$ python3 -q
>>> import numpy as np
>>> np.set_printoptions(suppress=True, linewidth=200)
>>> rnd = lambda a: np.round(a, 2) + 0
>>> s = 20 * 0.2 ** np.arange(3)
>>> O, _ = np.linalg.qr(np.array([[-1.9, -0.4, -0.4], [0.6, 0.0, -0.9], [-0.7, 1.0, -0.6]]))
>>> rng = np.random.default_rng(832356)
>>> A = rng.normal(size=(12, 3)) * s @ O
>>> print(rnd(A))
[[-13.16  -6.1    2.46]
 [ -3.61   0.09   1.93]
 [ -0.65  -2.31   6.64]
 [-36.14 -14.77  16.16]
 [ 14.88   5.37  -2.33]
 [-18.21  -5.95   2.23]
 [-14.08  -4.52   1.55]
 [ -1.92  -1.13  -6.46]
 [-21.2   -7.48  -1.49]
 [ 20.99   6.89  -3.68]
 [ -6.82  -2.78   4.99]
 [  0.42   2.3   -0.79]]
>>> A2 = np.c_[A[:, :2] @ np.array([[4, 2], [2, 1]]), np.array([-1, -2, 2, 1, -2, 2, -1, 0, 0, -1, -2, -2])]
>>> rnd(A2)
array([[ -64.84,  -32.42,   -1.  ],
       [ -14.26,   -7.13,   -2.  ],
       [  -7.22,   -3.61,    2.  ],
       [-174.1 ,  -87.05,    1.  ],
       [  70.26,   35.13,   -2.  ],
       [ -84.74,  -42.37,    2.  ],
       [ -65.37,  -32.68,   -1.  ],
       [  -9.95,   -4.97,    0.  ],
       [ -99.78,  -49.89,    0.  ],
       [  97.74,   48.87,   -1.  ],
       [ -32.85,  -16.43,   -2.  ],
       [   6.25,    3.13,   -2.  ]])
>>> print(np.linalg.matrix_rank(np.c_[A, A2]))
4
>>> rnd(np.linalg.norm(A2 - A @ np.linalg.lstsq(A, A2)[0], axis=0))
array([0.  , 0.  , 4.63])
>>> rnd(np.linalg.norm(np.linalg.qr(A)[0].T @ A2, axis=0) ** 2 / ((A2 ** 2).sum(axis=0) + 1e-12))
array([1.  , 1.  , 0.24])
>>> C2 = A2.T @ A2
>>> np.linalg.matrix_rank(C2)
np.int64(2)
>>> print(rnd(np.diag(C2)))
[71888.69 17972.17    28.  ]
>>> Ac = A - A.mean(axis=0)
>>> vecs = np.linalg.svd(Ac)[2][:1]
>>> A2 = Ac - Ac @ vecs.T @ vecs
>>> print(rnd(np.diag(vecs.T @ vecs)))
[0.82 0.12 0.06]
>>> np.linalg.norm(A2, axis=1).round(6).argmax()
np.int64(8)
>>> print(rnd(A2.std(axis=0)))
[1.14 0.93 3.94]
>>> data = np.load("sample16.npy")
>>> data
array([[ -0.9,   0.7,  -1. , -10. ],
       [ -0.6,  -0.7,  -0.6,   3. ],
       [ -0.3,   0.7,  -0.5,   3. ],
       [  1. ,  -1.2,   1.3,  -2. ]])
>>> u, r1 = data[0], data[1]
>>> print(u @ u)
102.3
>>> p = (u @ r1) / (u @ u) * u
>>> rnd(p)
array([ 0.26, -0.2 ,  0.29,  2.87])
>>> np.linalg.matrix_rank(np.outer(u, r1))
np.int64(1)
>>> print(rnd(np.linalg.norm(u + r1) ** 2 + np.linalg.norm(u - r1) ** 2))
225.02
>>> rnd((r1 - p) @ u)
np.float64(0.0)
>>> u = np.array([3, 2, -3, -1])
>>> A2 = data + np.outer(u, np.eye(4)[3])
>>> print(np.linalg.matrix_rank(np.linalg.inv(A2) - np.linalg.inv(data), tol=1e-8))
1
>>> A2 = data / np.linalg.norm(data, axis=1, keepdims=True)
>>> C2 = A2 @ A2.T
>>> np.argwhere(np.triu(np.abs(C2) > 0.95, 1))
array([], shape=(0, 2), dtype=int64)
>>> rnd(C2)
array([[ 1.  , -0.91, -0.91,  0.59],
       [-0.91,  1.  ,  0.9 , -0.72],
       [-0.91,  0.9 ,  1.  , -0.87],
       [ 0.59, -0.72, -0.87,  1.  ]])
>>> rnd(C2[0])
array([ 1.  , -0.91, -0.91,  0.59])
>>> hat = np.triu(np.array([[3, 2, 1, 3], [2, 1, 0, 1], [3, 3, 1, 3], [2, 0, 2, 1]]), 1) + np.eye(4)
>>> A2 = hat @ data @ np.linalg.inv(hat)
>>> print(np.trace(A2), np.trace(data))
-4.1 -4.1
>>> rnd(np.linalg.det(A2))
np.float64(0.68)
>>> rnd(A2)
array([[ 0.6, -4.8,  0.6, -5.8],
       [ 0.4, -2.7,  0.3,  1.6],
       [ 2.7, -8.3,  0.7, -4.9],
       [ 1. , -3.2,  0.3, -2.7]])
>>> np.linalg.matrix_rank(A2)
np.int64(4)
>>> rnd(np.poly(A2))
array([ 1.  ,  4.1 , 15.87, 14.2 ,  0.68])
>>> print(rnd(hat @ data - data @ hat))
[[ 1.5 -2.5  3.1  8. ]
 [ 1.   0.   1.9  2.3]
 [ 3.  -3.   4.2 -4.3]
 [ 0.  -2.  -1.  -5.7]]
>>> x = np.array([1, 1, -2, 1])
>>> y = A2 @ x
>>> beta, lr = np.zeros(4), 1 / np.linalg.norm(A2, 2) ** 2
>>> for i in range(200):
...     beta -= lr * A2.T @ (A2 @ beta - y)
...     if i % 50 == 0: print(i, round(np.linalg.norm(A2 @ beta - y), 2))
... 
0 1.95
50 1.09
100 0.88
150 0.71
>>> rnd(beta)
array([ 0.67,  1.04, -0.28,  1.05])
>>> rnd(np.linalg.cond(A2))
np.float64(802.79)
>>> W0 = np.load("out10.npy")
>>> print(W0)
[[ 0.3 -0.5 -1.3]
 [-0.6  0.  -1.6]
 [-1.5 -1.4  0.6]
 [-0.4  1.4  1.8]]
>>> A2 = np.array([[3, 2, 1], [1, 2, 2]])
>>> basis = np.kron(A2, W0)
>>> rnd(basis)
array([[ 0.9, -1.5, -3.9,  0.6, -1. , -2.6,  0.3, -0.5, -1.3],
       [-1.8,  0. , -4.8, -1.2,  0. , -3.2, -0.6,  0. , -1.6],
       [-4.5, -4.2,  1.8, -3. , -2.8,  1.2, -1.5, -1.4,  0.6],
       [-1.2,  4.2,  5.4, -0.8,  2.8,  3.6, -0.4,  1.4,  1.8],
       [ 0.3, -0.5, -1.3,  0.6, -1. , -2.6,  0.6, -1. , -2.6],
       [-0.6,  0. , -1.6, -1.2,  0. , -3.2, -1.2,  0. , -3.2],
       [-1.5, -1.4,  0.6, -3. , -2.8,  1.2, -3. , -2.8,  1.2],
       [-0.4,  1.4,  1.8, -0.8,  2.8,  3.6, -0.8,  2.8,  3.6]])
>>> basis.shape
(8, 9)
>>> rnd(np.linalg.norm(basis, 2)), rnd(np.linalg.norm(A2, 2) * np.linalg.norm(W0, 2))
(np.float64(13.69), np.float64(13.69))
>>> K = np.array([[18.05, -17.29, 1.59],
...     [4.48, 8.83, -12.94],
...     [25.98, -12.36, 6.64],
...     [11.5, 9.09, 23.14],
...     [-8.25, -0.25, -8.63],
...     [-10.28, 4.52, -8.7],
...     [-19.82, -12.31, 32.18],
...     [-9.99, 14.97, -36.63],
...     [-8.86, 7.92, -12.22],
...     [4.95, 2.9, -32.99],
...     [-26.03, 16.88, -38.16],
...     [-0.23, 10.79, 18.55],
...     [-14.84, 26.34, 6.89],
...     [-3.46, 15.28, 3.56]])
>>> basis = K[[11, 1]].astype(float)
>>> for _ in range(4):
...     idx = np.linalg.norm(K[:, None] - basis, axis=-1).argmin(axis=1)
...     basis = np.array([K[idx == j].mean(axis=0) for j in range(2)])
... 
>>> idx
array([1, 1, 1, 0, 1, 1, 0, 1, 1, 1, 1, 0, 0, 0])
>>> rnd(basis[1] - basis[0])
array([  4.26,  -6.94, -32.65])
>>> M = (rng.random((3, 3)) < 0.3) + np.eye(3)
>>> M /= M.sum(axis=1, keepdims=True)
>>> M
array([[1. , 0. , 0. ],
       [0.5, 0.5, 0. ],
       [0.5, 0. , 0.5]])
>>> hat = np.triu(np.array([[-2, 3, -3], [-1, 3, 2], [1, 1, -2]]), 1) + np.eye(3)
>>> A2 = hat @ M @ np.linalg.inv(hat)
>>> rnd(np.poly(A2))
array([ 1.  , -2.  ,  1.25, -0.25])
>>> np.trace(A2), np.trace(M)
(np.float64(2.0), np.float64(2.0))
>>> theta = np.radians(15)
>>> R = np.eye(3)
>>> R[1, 1] = R[0, 0] = np.cos(theta)
>>> R[1, 0], R[0, 1] = -np.sin(theta), np.sin(theta)
>>> rnd(R)
array([[ 0.97,  0.26,  0.  ],
       [-0.26,  0.97,  0.  ],
       [ 0.  ,  0.  ,  1.  ]])
>>> A2 = M @ R.T
>>> rnd(np.abs(A2 - M).max(axis=0))
array([0.11, 0.26, 0.  ])
>>> rnd(np.linalg.det(R)), rnd(np.trace(R))
(np.float64(1.0), np.float64(2.93))
>>> (np.linalg.matrix_power((R != 0) + (R.T != 0) + np.eye(3), 3) > 0).astype(int)
array([[1, 1, 0],
       [1, 1, 0],
       [0, 0, 1]])
>>> rnd(R @ R)
array([[ 0.87,  0.5 ,  0.  ],
       [-0.5 ,  0.87,  0.  ],
       [ 0.  ,  0.  ,  1.  ]])
>>> print(rnd(np.linalg.det(R)))
1.0
>>> E = np.load("test10.npy")
>>> E
array([[-1,  3,  9],
       [ 7, 11,  1],
       [ 1,  0, -3]])
>>> U, s, vt = np.linalg.svd(E)
>>> vecs = vt[:(s > 1e-8).sum()]
>>> x = E[1] + -2 * E[2] + rng.integers(2) * np.eye(3)[1]
>>> x
array([ 5., 12.,  7.])
>>> rnd(np.diag(vecs.T @ vecs))
array([0.36, 0.71, 0.93])
>>> u, r1 = E[2], E[0]
>>> u @ u
np.int64(10)
>>> p = (u @ r1) / (u @ u) * u
>>> rnd((r1 - p) @ u)
np.float64(0.0)
>>> rnd(r1 - p)
array([1.8, 3. , 0.6])
>>> rnd(np.linalg.norm(u + r1) ** 2 + np.linalg.norm(u - r1) ** 2)
np.float64(202.0)
>>> np.linalg.matrix_rank(np.outer(u, r1))
np.int64(1)
>>> print(np.outer(u, r1))
[[ -1   3   9]
 [  0   0   0]
 [  3  -9 -27]]
>>> rank = np.linalg.matrix_rank(E)
>>> rank
np.int64(2)
>>> N = np.linalg.svd(E)[2][rank:].T
>>> [int(np.linalg.matrix_rank(E[:, :j + 1])) for j in range(3)]
[1, 2, 2]
>>> [int(np.linalg.matrix_rank(np.delete(E, i, axis=0))) for i in range(3)]
[2, 2, 2]
>>> np.allclose(E @ N, 0)
True
>>> rnd(N[:, 0] / N[np.abs(N[:, 0]).round(6).argmax(), 0])
array([ 1.  , -0.67,  0.33])
>>> rnd(N @ N.T)
array([[ 0.64, -0.43,  0.21],
       [-0.43,  0.29, -0.14],
       [ 0.21, -0.14,  0.07]])
>>> x = np.array([-1, -2, 1])
>>> h1 = np.maximum(E @ x, 0)
>>> h1
array([4, 0, 0])
>>> E * (h1 > 1e-9)[:, None]
array([[-1,  3,  9],
       [ 0,  0,  0],
       [ 0,  0,  0]])
>>> rnd(np.tanh(E @ x))
array([ 1., -1., -1.])
>>> np.flatnonzero(h1 > 1e-9)
array([0])
>>> J = np.load("layer6.npy")
>>> J
array([[-0.13, -0.74, -0.93],
       [ 0.41, -0.54, -0.19],
       [ 0.66, -0.16,  0.79],
       [ 0.34, -0.66, -0.56],
       [-0.27,  0.41,  0.21],
       [ 0.46,  0.36,  0.89],
       [ 0.6 , -0.24,  0.64],
       [-0.52,  0.58,  0.05],
       [-0.58,  0.1 , -0.74],
       [ 0.62, -0.8 , -0.43],
       [ 0.32, -0.35, -0.02],
       [ 0.25,  0.55,  0.88],
       [-0.62,  0.13, -0.77],
       [ 0.09,  0.19,  0.41],
       [ 0.39, -0.65, -0.46],
       [ 0.32, -0.87, -0.9 ],
       [-0.76,  0.82,  0.12],
       [-0.6 , -0.37, -0.94],
       [-0.24,  0.28,  0.03],
       [ 0.43, -0.77, -0.66],
       [ 0.55, -0.22,  0.6 ],
       [-0.26, -0.52, -0.87],
       [ 0.17, -0.21, -0.04],
       [ 0.5 ,  0.13,  0.8 ]])
>>> W1 = np.array([[2, 2, 0], [1, 0, 4], [2, 5, 3]])
>>> beta = np.array([-3, 2, -1])
>>> H = np.maximum(J @ W1 + beta, 0)
>>> (H > 0).astype(int)
array([[0, 0, 0],
       [0, 1, 0],
       [0, 1, 1],
       [0, 0, 0],
       [0, 1, 1],
       [1, 1, 1],
       [0, 1, 0],
       [0, 1, 1],
       [0, 0, 0],
       [0, 1, 0],
       [0, 1, 0],
       [0, 1, 1],
       [0, 0, 0],
       [0, 1, 1],
       [0, 1, 0],
       [0, 0, 0],
       [0, 1, 1],
       [0, 0, 0],
       [0, 1, 1],
       [0, 0, 0],
       [0, 1, 0],
       [0, 0, 0],
       [0, 1, 0],
       [0, 1, 1]])
>>> print(rnd((H > 0).mean(axis=0)))
[0.04 0.67 0.38]
>>> print(np.linalg.matrix_rank(H))
3
>>> basis = np.array([[-9, 6], [-3, -3], [5, -8]])
>>> (H @ basis).round(6).argmax(axis=1)
array([0, 0, 0, 0, 0, 0, 0, 0, 0, 0, 0, 0, 0, 0, 0, 0, 0, 0, 0, 0, 0, 0, 0, 0])
>>> Ac = J - J.mean(axis=0)
>>> vecs = np.linalg.svd(Ac)[2][:2]
>>> A2 = Ac - Ac @ vecs.T @ vecs
>>> rnd(np.diag(vecs.T @ vecs))
array([0.63, 0.6 , 0.77])
>>> print(rnd(np.linalg.norm(A2) / np.linalg.norm(Ac)))
0.07
>>> x = np.array([1, 1, 5])
>>> h1 = np.maximum(J @ x, 0)
>>> rnd(np.tanh(J @ x))
array([-1.  , -0.79,  1.  , -1.  ,  0.83,  1.  ,  1.  ,  0.3 , -1.  , -0.98, -0.13,  1.  , -1.  ,  0.98, -0.99, -1.  ,  0.58, -1.  ,  0.19, -1.  ,  1.  , -1.  , -0.24,  1.  ])
>>> rnd(J.T @ h1)
array([12.12,  4.76, 22.07])
>>> rnd(h1)
array([0.  , 0.  , 4.45, 0.  , 1.19, 5.27, 3.56, 0.31, 0.  , 0.  , 0.  , 5.2 , 0.  , 2.33, 0.  , 0.  , 0.66, 0.  , 0.19, 0.  , 3.33, 0.  , 0.  , 4.63])
>>> J * (h1 > 1e-9)[:, None]
array([[-0.  , -0.  , -0.  ],
       [ 0.  , -0.  , -0.  ],
       [ 0.66, -0.16,  0.79],
       [ 0.  , -0.  , -0.  ],
       [-0.27,  0.41,  0.21],
       [ 0.46,  0.36,  0.89],
       [ 0.6 , -0.24,  0.64],
       [-0.52,  0.58,  0.05],
       [-0.  ,  0.  , -0.  ],
       [ 0.  , -0.  , -0.  ],
       [ 0.  , -0.  , -0.  ],
       [ 0.25,  0.55,  0.88],
       [-0.  ,  0.  , -0.  ],
       [ 0.09,  0.19,  0.41],
       [ 0.  , -0.  , -0.  ],
       [ 0.  , -0.  , -0.  ],
       [-0.76,  0.82,  0.12],
       [-0.  , -0.  , -0.  ],
       [-0.24,  0.28,  0.03],
       [ 0.  , -0.  , -0.  ],
       [ 0.55, -0.22,  0.6 ],
       [-0.  , -0.  , -0.  ],
       [ 0.  , -0.  , -0.  ],
       [ 0.5 ,  0.13,  0.8 ]])
